% ipython --no-banner

In [1]: import numpy as np

In [2]: from numpy import linalg as LA

In [3]: np.set_printoptions(precision=2, suppress=True, linewidth=160)

In [4]: rng = np.random.default_rng(556737)

In [5]: mat = rng.normal(size=(18, 11)) + 3 * np.array([3, 3, 3, 5, 4, 4, 3, 3, 3, 4, 0])

In [6]: print(mat)
[[ 8.73  9.41  8.64 15.36 11.4  12.43  9.21  9.35  8.96 11.73 -1.1 ]
 [ 7.53  9.64  6.98 15.26 13.85 12.93  8.55  8.7   7.89 13.75 -0.33]
 [ 8.24  9.57 10.57 15.56 12.04 11.25  9.69  7.32  8.36 11.48 -0.61]
 [ 9.14  9.83  9.53 16.4  12.2  12.87  8.26  8.74  8.87 13.02  1.26]
 [ 8.96  8.02 10.36 14.41 11.83 11.48 10.2   9.41  8.98 12.38  1.39]
 [ 9.12  9.62  8.09 15.03 12.69 10.85 10.56  8.26  7.97 12.22 -0.77]
 [ 8.39 10.55  7.28 14.25  9.4  13.3   9.03  9.55  9.54 12.69 -0.52]
 [ 8.96 10.17  9.17 16.54 11.2  11.   10.62 10.72  8.32 12.9   0.57]
 [ 8.41  7.32  8.98 13.16 10.69 11.51  9.46  9.05 10.3  11.53  1.14]
 [ 7.67 10.5   8.92 14.49 11.39 11.24  8.7   8.63  8.56 12.74 -1.18]
 [10.04  8.63  9.44 15.44 12.13 12.46  9.49  8.57  9.96 12.41 -0.06]
 [ 9.48  7.56  9.83 13.81 11.56 12.2   8.47 12.25 10.32 12.03  1.07]
 [ 7.11  9.78  7.67 14.46 12.06 11.51  8.26 10.59  9.16 14.49  0.62]
 [ 9.35  8.59  8.07 14.05 11.45 13.56  7.77  9.02  9.76 12.18  0.31]
 [ 7.36  9.37  8.3  13.71 12.55 13.09  7.8   9.64  9.09  9.72  0.3 ]
 [ 8.46  7.54  9.52 14.47 13.   13.73  8.83  9.06 10.3  11.67 -0.72]
 [ 8.03  7.66  7.84 15.18 12.05 12.75  8.28  8.38  8.2  12.56 -0.62]
 [ 8.86  9.55  8.82 14.12 11.74 11.51 10.24  9.65  6.85 11.27 -1.22]]

In [7]: P = mat @ LA.solve(mat.T @ mat, mat.T)

In [8]: P @ mat[:, 3]
Out[8]: array([15.36, 15.26, 15.56, 16.4 , 14.41, 15.03, 14.25, 16.54, 13.16, 14.49, 15.44, 13.81, 14.46, 14.05, 13.71, 14.47, 15.18, 14.12])

In [9]: np.round(LA.eigvalsh(P), 2) + 0
Out[9]: array([0., 0., 0., 0., 0., 0., 0., 1., 1., 1., 1., 1., 1., 1., 1., 1., 1., 1.])

In [10]: print(round(float(np.trace(P)), 2))
11.0

In [11]: left, sigma, vt = LA.svd(mat)

In [12]: print(sigma)
[143.22   6.68   5.76   5.11   4.     3.62   3.05   2.58   2.09   1.69   1.49]

In [13]: Y = left[:, :1] @ np.diag(sigma[:1]) @ vt[:1]

In [14]: print(round(float(LA.norm(mat - Y, 2)), 2), round(sigma[1], 2))
6.68 6.68

In [15]: print(round(LA.norm(mat - Y) / LA.norm(mat), 2))
0.09

In [16]: E = np.load("m.npy")

In [17]: E.round(2) + 0
Out[17]: 
array([[-11.13,  -3.99,  16.82, -35.94,  -7.73,  13.17, -29.98, -18.51, -20.9 ],
       [ -9.23,  -3.94,  14.26, -31.37,  -7.12,  11.36, -25.54, -15.28, -18.44],
       [ -8.38,  -3.88,  13.12, -29.26,  -6.82,  10.54, -23.51, -13.82, -17.29],
       [ -5.43,  -3.55,   9.13, -21.66,  -5.67,   7.67, -16.26,  -8.74, -13.07],
       [ -3.52,  -3.13,   6.54, -16.34,  -4.76,   5.76, -11.3 ,  -5.42, -10.01],
       [ -3.21,  -3.04,   6.12, -15.42,  -4.59,   5.44, -10.46,  -4.88,  -9.48],
       [ -2.25,  -2.7 ,   4.79, -12.43,  -4.  ,   4.43,  -7.78,  -3.2 ,  -7.71],
       [ -1.92,  -2.55,   4.32, -11.33,  -3.77,   4.07,  -6.82,  -2.61,  -7.05],
       [ -1.8 ,  -2.49,   4.16, -10.94,  -3.68,   3.94,  -6.47,  -2.4 ,  -6.81],
       [ -1.76,  -2.47,   4.1 , -10.78,  -3.65,   3.89,  -6.34,  -2.33,  -6.71],
       [ -1.5 ,  -2.32,   3.73,  -9.87,  -3.45,   3.59,  -5.56,  -1.87,  -6.16],
       [ -0.5 ,  -1.55,   2.21,  -5.8 ,  -2.41,   2.32,  -2.28,  -0.13,  -3.61],
       [ -0.43,  -1.47,   2.1 ,  -5.48,  -2.32,   2.22,  -2.05,  -0.02,  -3.4 ],
       [ -0.21,  -1.15,   1.68,  -4.19,  -1.92,   1.83,  -1.15,   0.35,  -2.56],
       [ -0.18,  -1.1 ,   1.62,  -3.99,  -1.85,   1.77,  -1.02,   0.4 ,  -2.44],
       [ -0.02,  -0.7 ,   1.2 ,  -2.62,  -1.35,   1.33,  -0.24,   0.61,  -1.54],
       [ -0.01,  -0.67,   1.17,  -2.53,  -1.31,   1.3 ,  -0.2 ,   0.62,  -1.48],
       [  0.  ,  -0.63,   1.13,  -2.4 ,  -1.26,   1.26,  -0.14,   0.62,  -1.39],
       [  0.03,  -0.44,   0.94,  -1.78,  -0.99,   1.04,   0.11,   0.61,  -0.99],
       [  0.03,  -0.22,   0.68,  -1.07,  -0.64,   0.73,   0.26,   0.5 ,  -0.54],
       [  0.02,  -0.06,  -0.47,   0.38,   0.25,  -0.45,  -0.32,  -0.26,   0.08],
       [  0.06,  -0.13,  -0.76,   0.55,   0.36,  -0.71,  -0.5 ,  -0.38,   0.09],
       [  0.08,  -0.17,  -0.87,   0.61,   0.4 ,  -0.81,  -0.58,  -0.42,   0.08],
       [  0.26,  -0.5 ,  -1.76,   1.03,   0.62,  -1.56,  -1.04,  -0.6 ,   0.  ],
       [  0.66,  -1.11,  -3.14,   1.58,   0.81,  -2.66,  -1.53,  -0.59,  -0.2 ],
       [  0.89,  -1.44,  -3.82,   1.84,   0.86,  -3.18,  -1.7 ,  -0.51,  -0.31],
       [  0.96,  -1.52,  -4.  ,   1.91,   0.88,  -3.32,  -1.74,  -0.48,  -0.34],
       [  1.13,  -1.75,  -4.47,   2.1 ,   0.9 ,  -3.67,  -1.82,  -0.4 ,  -0.41],
       [  1.27,  -1.93,  -4.84,   2.24,   0.92,  -3.94,  -1.88,  -0.32,  -0.46],
       [  2.43,  -3.35,  -7.7 ,   3.43,   0.99,  -6.06,  -2.04,   0.52,  -0.85],
       [  3.04,  -4.04,  -9.09,   4.04,   1.  ,  -7.06,  -2.  ,   1.03,  -1.01],
       [  4.16,  -5.27, -11.53,   5.16,   0.98,  -8.82,  -1.76,   2.06,  -1.26],
       [  8.39,  -9.54, -20.18,   9.49,   0.79, -14.91,   0.04,   6.45,  -1.83],
       [  8.73,  -9.86, -20.84,   9.84,   0.77, -15.38,   0.22,   6.82,  -1.85],
       [ 11.33, -12.31, -25.87,  12.58,   0.6 , -18.88,   1.77,   9.74,  -2.01],
       [ 13.4 , -14.2 , -29.8 ,  14.79,   0.46, -21.6 ,   3.13,  12.13,  -2.07],
       [ 15.61, -16.18, -33.92,  17.18,   0.31, -24.45,   4.68,  14.73,  -2.09],
       [ 18.06, -18.32, -38.45,  19.86,   0.14, -27.56,   6.5 ,  17.65,  -2.06],
       [ 18.17, -18.43, -38.66,  19.99,   0.13, -27.71,   6.59,  17.79,  -2.05]])

In [18]: r = LA.matrix_rank(E)

In [19]: print(r)
3

In [20]: null = LA.svd(E)[2][r:].T

In [21]: null @ null.T
Out[21]: 
array([[ 0.87,  0.13,  0.16, -0.03,  0.07,  0.08, -0.12, -0.2 ,  0.05],
       [ 0.13,  0.76, -0.22, -0.14, -0.13, -0.12, -0.07,  0.14, -0.21],
       [ 0.16, -0.22,  0.54,  0.18,  0.03, -0.35, -0.1 ,  0.07, -0.07],
       [-0.03, -0.14,  0.18,  0.52, -0.21,  0.19, -0.16,  0.02, -0.3 ],
       [ 0.07, -0.13,  0.03, -0.21,  0.83,  0.09,  0.08,  0.18, -0.15],
       [ 0.08, -0.12, -0.35,  0.19,  0.09,  0.71, -0.13, -0.04, -0.01],
       [-0.12, -0.07, -0.1 , -0.16,  0.08, -0.13,  0.47, -0.38, -0.17],
       [-0.2 ,  0.14,  0.07,  0.02,  0.18, -0.04, -0.38,  0.57,  0.05],
       [ 0.05, -0.21, -0.07, -0.3 , -0.15, -0.01, -0.17,  0.05,  0.73]])

In [22]: null.shape
Out[22]: (9, 6)
